>>> import numpy as np
>>> from numpy import linalg as LA
>>> np.set_printoptions(suppress=True, linewidth=100)
>>> tidy = lambda a: np.round(a, 2) + 0
>>> J = np.loadtxt("mat.csv", delimiter=",")
>>> J
array([[ 0.,  2., -7.,  2.],
       [-2.,  0.,  5., -6.],
       [ 7., -5.,  0.,  4.],
       [-2.,  6., -4.,  0.]])
>>> # skew-symmetric
>>> U, s, Vh = LA.svd(J, full_matrices=False)
>>> tidy(np.sqrt((s ** 2).sum())), tidy(LA.norm(J))
(np.float64(16.37), np.float64(16.37))
>>> print(tidy(s))
[11.38 11.38  2.11  2.11]
>>> np.allclose(U * s @ Vh, J)
True
>>> print(tidy(np.cumsum(s ** 2) / np.sum(s ** 2)))
[0.48 0.97 0.98 1.  ]
>>> tidy(Vh @ Vh.T)
array([[1., 0., 0., 0.],
       [0., 1., 0., 0.],
       [0., 0., 1., 0.],
       [0., 0., 0., 1.]])
>>> other = LA.inv(J)
>>> tidy(J @ other)
array([[1., 0., 0., 0.],
       [0., 1., 0., 0.],
       [0., 0., 1., 0.],
       [0., 0., 0., 1.]])
>>> np.allclose(other, J.T)
False
>>> tidy(LA.slogdet(J)[0])
np.float64(1.0)
>>> tidy(other)
array([[ 0.  ,  0.17,  0.25,  0.21],
       [-0.17,  0.  ,  0.08,  0.29],
       [-0.25, -0.08,  0.  ,  0.08],
       [-0.21, -0.29, -0.08,  0.  ]])
>>> print(tidy(LA.inv(other)))
[[ 0.  2. -7.  2.]
 [-2.  0.  5. -6.]
 [ 7. -5.  0.  4.]
 [-2.  6. -4.  0.]]
>>> def softmax(z):
...     e = np.exp(z - z.max(axis=-1, keepdims=True))
...     return e / e.sum(axis=-1, keepdims=True)
... 
>>> tidy(softmax(J[0]))
array([0.06, 0.47, 0.  , 0.47])
>>> tidy(softmax(J[0] + 3))
array([0.06, 0.47, 0.  , 0.47])
>>> S = J @ J.T / np.sqrt(4)
>>> tidy(softmax(S))
array([[1., 0., 0., 0.],
       [0., 1., 0., 0.],
       [0., 0., 1., 0.],
       [0., 0., 0., 1.]])
>>> tidy(softmax(S)[0] @ J)
array([ 0.,  2., -7.,  2.])
>>> tidy(LA.norm(J) ** 2 / LA.norm(J, 2) ** 2)
np.float64(2.07)
>>> tidy(LA.norm(J, axis=0))
array([7.55, 8.06, 9.49, 7.48])
>>> F = np.load("m.npy")
>>> F
array([[ 1, -1,  1, -1,  1, -1,  1, -1],
       [ 1, -1, -1,  1, -1,  1,  1, -1],
       [ 1,  1, -1, -1, -1, -1,  1,  1]])
>>> t3 = np.stack([F, 3 * F, F[::-1]])
>>> t3.shape
(3, 3, 8)
>>> np.einsum("bij,cij->bc", t3, t3)
array([[ 24,  72,   8],
       [ 72, 216,  24],
       [  8,  24,  24]])
>>> t3.sum(axis=0)
array([[ 5, -3,  3, -5,  3, -5,  5, -3],
       [ 5, -5, -5,  5, -5,  5,  5, -5],
       [ 5,  3, -3, -5, -3, -5,  5,  3]])
>>> LA.matrix_rank(t3.reshape(3, -1))
np.int64(2)
>>> x = np.array([-2, -1, 2, 1])
>>> target = J @ x
>>> target
array([-14.,   8.,  -5., -10.])
>>> tidy(LA.solve(J.T, J[0]))
array([1., 0., 0., 0.])
>>> tidy(LA.solve(J, J[:, 3]))
array([0., 0., 0., 1.])
>>> print(tidy(LA.solve(J, target)))
[-2. -1.  2.  1.]
>>> print(tidy(LA.solve(J, -3 * target)))
[ 6.  3. -6. -3.]
>>> print(tidy(LA.solve(J, target + J[:, 0])))
[-1. -1.  2.  1.]
>>> data = np.loadtxt("layer4.csv", delimiter=",")
>>> data
array([[-11.06,  -3.97,   1.99,   1.  ],
       [ -9.03,  -6.01,  -0.02,  -3.01],
       [  5.  ,   0.  ,  -2.04,  -2.98]])
>>> other = np.array([[-7, 9, 6], [-8, -4, 5], [-5, 4, 3], [-3, 5, -6]])
>>> LA.matrix_rank(np.vstack([data, other.T]))
np.int64(4)
>>> tidy(np.einsum("ik,kj->ij", data, other))
array([[ 96.23, -70.7 , -86.24],
       [120.42, -72.36, -66.23],
       [-15.86,  21.94,  41.76]])
>>> tidy(np.einsum("ik,kj->ji", data, other))
array([[ 96.23, 120.42, -15.86],
       [-70.7 , -72.36,  21.94],
       [-86.24, -66.23,  41.76]])
>>> tidy(other.T @ data.T)
array([[ 96.23, 120.42, -15.86],
       [-70.7 , -72.36,  21.94],
       [-86.24, -66.23,  41.76]])
>>> arr = np.array([[6.0, 5.0, 0.0, 0.0],
...     [5.0, 6.0, 0.0, 0.0],
...     [0.0, 0.0, 6.0, 5.0],
...     [0.0, 0.0, 5.0, 6.0]])
>>> print(arr)
[[6. 5. 0. 0.]
 [5. 6. 0. 0.]
 [0. 0. 6. 5.]
 [0. 0. 5. 6.]]
>>> other = np.array([[-2, 3], [-2, 2]])
>>> basis = np.kron(other, arr)
>>> LA.matrix_rank(basis)
np.int64(8)
>>> basis
array([[-12., -10.,  -0.,  -0.,  18.,  15.,   0.,   0.],
       [-10., -12.,  -0.,  -0.,  15.,  18.,   0.,   0.],
       [ -0.,  -0., -12., -10.,   0.,   0.,  18.,  15.],
       [ -0.,  -0., -10., -12.,   0.,   0.,  15.,  18.],
       [-12., -10.,  -0.,  -0.,  12.,  10.,   0.,   0.],
       [-10., -12.,  -0.,  -0.,  10.,  12.,   0.,   0.],
       [ -0.,  -0., -12., -10.,   0.,   0.,  12.,  10.],
       [ -0.,  -0., -10., -12.,   0.,   0.,  10.,  12.]])
>>> basis.shape
(8, 8)
>>> print(tidy(LA.det(arr.T)))
121.0
>>> np.kron(np.eye(2, dtype=int), arr)
array([[6., 5., 0., 0., 0., 0., 0., 0.],
       [5., 6., 0., 0., 0., 0., 0., 0.],
       [0., 0., 6., 5., 0., 0., 0., 0.],
       [0., 0., 5., 6., 0., 0., 0., 0.],
       [0., 0., 0., 0., 6., 5., 0., 0.],
       [0., 0., 0., 0., 5., 6., 0., 0.],
       [0., 0., 0., 0., 0., 0., 6., 5.],
       [0., 0., 0., 0., 0., 0., 5., 6.]])
>>> np.einsum("ij,ji->", arr, arr)
np.float64(244.0)
>>> rng = np.random.default_rng(992)
>>> other = arr + rng.integers(-2, 3, (4, 2)) @ rng.integers(-2, 3, (2, 4))
>>> other
array([[ 8.,  1., -2., -2.],
       [ 3., 10.,  2.,  2.],
       [-6., -3.,  7., 11.],
       [-4., -4.,  5., 10.]])
>>> print(LA.matrix_rank(other - arr, tol=1e-8))
2
>>> other - arr
array([[ 2., -4., -2., -2.],
       [-2.,  4.,  2.,  2.],
       [-6., -3.,  1.,  6.],
       [-4., -4.,  0.,  4.]])
>>> np.abs(other - arr).sum(axis=1)
array([10., 10., 16., 12.])
>>> U, s, Vh = LA.svd(arr)
>>> np.argmax(s[:-1] / (s[1:] + 1e-6)) + 1
np.int64(2)
>>> other = U[:, :2] @ np.diag(s[:2]) @ Vh[:2]
>>> tidy(LA.norm(arr - other) / LA.norm(arr))
np.float64(0.09)
>>> tidy(np.abs(arr - other).max())
np.float64(0.5)
>>> tidy(LA.norm(arr - other, 2)), tidy(s[2])
(np.float64(1.0), np.float64(1.0))
